% python3 -q
>>> import numpy as np
>>> from numpy import linalg as LA
>>> np.set_printoptions(precision=3, suppress=True, linewidth=200)
>>> Q, _ = LA.qr(np.array([[-0.1, -3.8, 0.3, 0.6, 0.3, -0.5, -0.8, 1.4, -0.4],
...     [0.8, -0.1, 1.4, 0.8, 0.9, 0.4, -0.5, 0.8, -0.8],
...     [1.8, -1.9, 0.7, 1.0, -0.3, -0.4, 1.6, -0.1, 0.0],
...     [0.9, -0.8, -0.4, -0.4, 0.6, -0.4, -0.1, -1.0, 0.4],
...     [0.4, 0.5, 0.6, -2.1, -0.3, 0.1, -1.3, -0.4, 1.8],
...     [1.4, 0.9, 1.7, 0.4, 1.4, -0.6, -1.9, 0.3, -2.0],
...     [1.0, 1.7, -0.4, 0.3, -0.2, 1.3, 0.8, 0.7, 0.8],
...     [-1.5, 1.4, 0.4, 0.8, -0.9, 0.0, -0.6, 0.9, -0.6],
...     [-1.6, -0.2, -0.2, 0.2, -1.0, 1.7, 0.8, -0.1, -0.2]]))
>>> vals = np.array([-2, -1, -2, -3, 1, 1, -3, -2, 1])
>>> E = Q @ np.diag(vals) @ Q.T
>>> E
array([[-1.629,  0.217,  0.098,  0.01 , -0.305, -0.125, -0.537, -0.68 ,  0.318],
       [ 0.217, -0.548, -0.719,  1.088,  0.277, -0.629,  0.546,  0.066,  0.314],
       [ 0.098, -0.719, -0.546, -0.458,  0.964, -0.583,  0.155,  0.69 ,  0.193],
       [ 0.01 ,  1.088, -0.458, -1.005, -0.238, -0.572, -0.249,  0.302, -0.411],
       [-0.305,  0.277,  0.964, -0.238, -2.245, -0.49 ,  0.554,  0.568,  0.433],
       [-0.125, -0.629, -0.583, -0.572, -0.49 , -1.062, -0.271, -0.768, -0.036],
       [-0.537,  0.546,  0.155, -0.249,  0.554, -0.271, -1.436, -0.547,  1.109],
       [-0.68 ,  0.066,  0.69 ,  0.302,  0.568, -0.768, -0.547, -1.086, -0.708],
       [ 0.318,  0.314,  0.193, -0.411,  0.433, -0.036,  1.109, -0.708, -0.443]])
>>> cov = E.T @ E
>>> print(LA.eigvalsh(cov)[::-1])
[9. 9. 4. 4. 4. 1. 1. 1. 1.]
>>> np.diag(cov)
array([3.67 , 2.922, 2.842, 3.109, 7.255, 3.112, 4.643, 3.927, 2.52 ])
>>> round(np.trace(cov), 3), np.round((E ** 2).sum(), 3)
(np.float64(34.0), np.float64(34.0))
>>> LA.svd(E, compute_uv=False) ** 2
array([9., 9., 4., 4., 4., 1., 1., 1., 1.])
>>> np.allclose(cov, cov.T)
True
>>> Y = LA.inv(E)
>>> LA.inv(Y)
array([[-1.629,  0.217,  0.098,  0.01 , -0.305, -0.125, -0.537, -0.68 ,  0.318],
       [ 0.217, -0.548, -0.719,  1.088,  0.277, -0.629,  0.546,  0.066,  0.314],
       [ 0.098, -0.719, -0.546, -0.458,  0.964, -0.583,  0.155,  0.69 ,  0.193],
       [ 0.01 ,  1.088, -0.458, -1.005, -0.238, -0.572, -0.249,  0.302, -0.411],
       [-0.305,  0.277,  0.964, -0.238, -2.245, -0.49 ,  0.554,  0.568,  0.433],
       [-0.125, -0.629, -0.583, -0.572, -0.49 , -1.062, -0.271, -0.768, -0.036],
       [-0.537,  0.546,  0.155, -0.249,  0.554, -0.271, -1.436, -0.547,  1.109],
       [-0.68 ,  0.066,  0.69 ,  0.302,  0.568, -0.768, -0.547, -1.086, -0.708],
       [ 0.318,  0.314,  0.193, -0.411,  0.433, -0.036,  1.109, -0.708, -0.443]])
>>> (np.abs(Y) > 1e-9).astype(int)
array([[1, 1, 1, 1, 1, 1, 1, 1, 1],
       [1, 1, 1, 1, 1, 1, 1, 1, 1],
       [1, 1, 1, 1, 1, 1, 1, 1, 1],
       [1, 1, 1, 1, 1, 1, 1, 1, 1],
       [1, 1, 1, 1, 1, 1, 1, 1, 1],
       [1, 1, 1, 1, 1, 1, 1, 1, 1],
       [1, 1, 1, 1, 1, 1, 1, 1, 1],
       [1, 1, 1, 1, 1, 1, 1, 1, 1],
       [1, 1, 1, 1, 1, 1, 1, 1, 1]])
>>> np.round(LA.det(E) * LA.det(Y), 3)
np.float64(1.0)
>>> round(float(LA.slogdet(E)[0]), 3)
1.0
>>> Q, r_ = LA.qr(E)
>>> np.trace(Q @ Q.T)
np.float64(9.0)
>>> print(np.allclose(r_.T @ r_, E.T @ E))
True
>>> print(Q @ r_)
[[-1.629  0.217  0.098  0.01  -0.305 -0.125 -0.537 -0.68   0.318]
 [ 0.217 -0.548 -0.719  1.088  0.277 -0.629  0.546  0.066  0.314]
 [ 0.098 -0.719 -0.546 -0.458  0.964 -0.583  0.155  0.69   0.193]
 [ 0.01   1.088 -0.458 -1.005 -0.238 -0.572 -0.249  0.302 -0.411]
 [-0.305  0.277  0.964 -0.238 -2.245 -0.49   0.554  0.568  0.433]
 [-0.125 -0.629 -0.583 -0.572 -0.49  -1.062 -0.271 -0.768 -0.036]
 [-0.537  0.546  0.155 -0.249  0.554 -0.271 -1.436 -0.547  1.109]
 [-0.68   0.066  0.69   0.302  0.568 -0.768 -0.547 -1.086 -0.708]
 [ 0.318  0.314  0.193 -0.411  0.433 -0.036  1.109 -0.708 -0.443]]
>>> Q.shape, r_.shape
((9, 9), (9, 9))
>>> round(abs(r_[0, 0]), 3), np.round(LA.norm(E[:, 0]), 3)
(np.float64(1.916), np.float64(1.916))
>>> np.round(Q.T @ Q, 3) + 0
array([[1., 0., 0., 0., 0., 0., 0., 0., 0.],
       [0., 1., 0., 0., 0., 0., 0., 0., 0.],
       [0., 0., 1., 0., 0., 0., 0., 0., 0.],
       [0., 0., 0., 1., 0., 0., 0., 0., 0.],
       [0., 0., 0., 0., 1., 0., 0., 0., 0.],
       [0., 0., 0., 0., 0., 1., 0., 0., 0.],
       [0., 0., 0., 0., 0., 0., 1., 0., 0.],
       [0., 0., 0., 0., 0., 0., 0., 1., 0.],
       [0., 0., 0., 0., 0., 0., 0., 0., 1.]])
>>> rng = np.random.default_rng(710337)
>>> idx = rng.permutation(9)
>>> Y = E[:, idx] * rng.choice([-1, 1], 9)
>>> print(Y)
[[-0.01   0.098  0.305 -0.537 -0.125  0.318  1.629  0.217 -0.68 ]
 [-1.088 -0.719 -0.277  0.546 -0.629  0.314 -0.217 -0.548  0.066]
 [ 0.458 -0.546 -0.964  0.155 -0.583  0.193 -0.098 -0.719  0.69 ]
 [ 1.005 -0.458  0.238 -0.249 -0.572 -0.411 -0.01   1.088  0.302]
 [ 0.238  0.964  2.245  0.554 -0.49   0.433  0.305  0.277  0.568]
 [ 0.572 -0.583  0.49  -0.271 -1.062 -0.036  0.125 -0.629 -0.768]
 [ 0.249  0.155 -0.554 -1.436 -0.271  1.109  0.537  0.546 -0.547]
 [-0.302  0.69  -0.568 -0.547 -0.768 -0.708  0.68   0.066 -1.086]
 [ 0.411  0.193 -0.433  1.109 -0.036 -0.443 -0.318  0.314 -0.708]]
>>> U, _, VT = LA.svd(E.T @ Y)
>>> np.round(LA.lstsq(E, Y)[0], 3) + 0
array([[ 0.,  0.,  0.,  0.,  0.,  0., -1.,  0.,  0.],
       [ 0.,  0.,  0.,  0.,  0.,  0.,  0.,  1.,  0.],
       [ 0.,  1.,  0.,  0.,  0.,  0.,  0.,  0.,  0.],
       [-1.,  0.,  0.,  0.,  0.,  0.,  0.,  0.,  0.],
       [ 0.,  0., -1.,  0.,  0.,  0.,  0.,  0.,  0.],
       [ 0.,  0.,  0.,  0.,  1.,  0.,  0.,  0.,  0.],
       [ 0.,  0.,  0.,  1.,  0.,  0.,  0.,  0.,  0.],
       [ 0.,  0.,  0.,  0.,  0.,  0.,  0.,  0.,  1.],
       [ 0.,  0.,  0.,  0.,  0.,  1.,  0.,  0.,  0.]])
>>> idx
array([3, 2, 4, 6, 5, 8, 0, 1, 7])
>>> np.round(U @ VT, 3) + 0
array([[ 0.,  0.,  0.,  0.,  0.,  0., -1.,  0.,  0.],
       [ 0.,  0.,  0.,  0.,  0.,  0.,  0.,  1.,  0.],
       [ 0.,  1.,  0.,  0.,  0.,  0.,  0.,  0.,  0.],
       [-1.,  0.,  0.,  0.,  0.,  0.,  0.,  0.,  0.],
       [ 0.,  0., -1.,  0.,  0.,  0.,  0.,  0.,  0.],
       [ 0.,  0.,  0.,  0.,  1.,  0.,  0.,  0.,  0.],
       [ 0.,  0.,  0.,  1.,  0.,  0.,  0.,  0.,  0.],
       [ 0.,  0.,  0.,  0.,  0.,  0.,  0.,  0.,  1.],
       [ 0.,  0.,  0.,  0.,  0.,  1.,  0.,  0.,  0.]])
